$ python3 -q
>>> import numpy as np
>>> np.set_printoptions(precision=3, suppress=True, linewidth=200, sign=" ")
>>> X = np.load("m.npy")
>>> X
array([[ 2, -4, -1, -3,  2,  4,  5, -2,  0, -1,  0,  0,  1],
       [ 0,  4,  5,  2, -1, -4, -3, -2, -1,  1,  0, -4,  2],
       [ 5, -4, -3, -2, -4,  1, -5,  3,  3, -1, -2, -1, -5],
       [-5,  2,  1,  0,  4, -1,  5,  2, -1,  0,  5,  2,  3],
       [ 3,  5, -1,  2, -1, -2,  4,  2,  1,  2, -5, -1,  4],
       [-4,  5, -2, -3,  3,  1,  0, -1, -3,  2,  1,  5,  0],
       [-4,  5, -2, -4,  3, -1, -5,  4,  2,  5,  0,  1, -1],
       [ 0, -5,  2,  4,  3,  4,  3,  4,  3, -5,  0, -5,  3],
       [-2, -4, -2,  2, -2, -5,  3, -4, -5,  2,  0,  0, -1],
       [ 5,  3, -4, -2,  1, -2, -1, -5, -1, -3, -5,  0, -5],
       [-5,  2, -2,  4,  1,  2,  0, -1, -2,  3,  0,  3, -2],
       [ 0, -3, -5, -5,  3,  0, -3, -5, -4,  4, -3,  2,  2],
       [ 0,  0, -3,  2, -5,  2,  5, -5,  4,  1, -5, -3,  1]])
>>> X.sum(axis=0)
array([ -5,   6, -17,  -3,   7,  -1,   8, -10,  -4,  10, -14,  -1,   2])
>>> round(np.linalg.norm(X), 3)
np.float64(39.9)
>>> rng = np.random.default_rng(4035)
>>> z = rng.permutation(13)
>>> z
array([  4,   8,  10,   5,   3,   7,   6,   9,   0,   1,   2,  11,  12])
>>> other = X[z][:, z]
>>> np.trace(other)
np.int64(-3)
>>> np.sort(np.abs(np.linalg.eigvals(other)))
array([  2.718,   2.718,   2.752,   3.936,   6.49 ,   8.324,   8.324,   8.92 ,   9.457,   9.457,  10.512,  10.775,  10.775])
>>> W1 = np.array([[0, 2, 0, -2],
...     [2, -2, 0, 2],
...     [1, 2, -1, 2],
...     [1, 0, 0, 1],
...     [-1, 0, -1, 0],
...     [-1, 0, -1, 0],
...     [-1, 1, -1, -1],
...     [0, 0, 1, 2],
...     [-2, -1, 0, 1],
...     [0, 1, -2, -2],
...     [-2, -1, 2, -2],
...     [-1, 2, -2, 1],
...     [0, -2, 1, -2]])
>>> beta = np.array([4, -3, -1, -5])
>>> hid = np.maximum(X @ W1 + beta, 0)
>>> np.linalg.matrix_rank(hid)
np.int64(4)
>>> W2 = np.array([[1, -2, 4], [1, 2, -1], [5, 0, 5], [-3, -1, -5]])
>>> hid @ W2
array([[  9,  18,  -9],
       [ 64, -69, 157],
       [ 50,  20,  30],
       [  5,   0,   5],
       [ 23, -46,  92],
       [  4,  -8,  16],
       [-33, -25, -41],
       [ 70,   0,  70],
       [ 19,  -2,  31],
       [ 23, -26,  67],
       [-10, -22,   2],
       [  1,   2,  -1],
       [  6, -12,  24]])
>>> (hid @ W2).round(6).argmax(axis=1)
array([ 1,  2,  0,  0,  2,  2,  1,  0,  2,  2,  2,  1,  2])
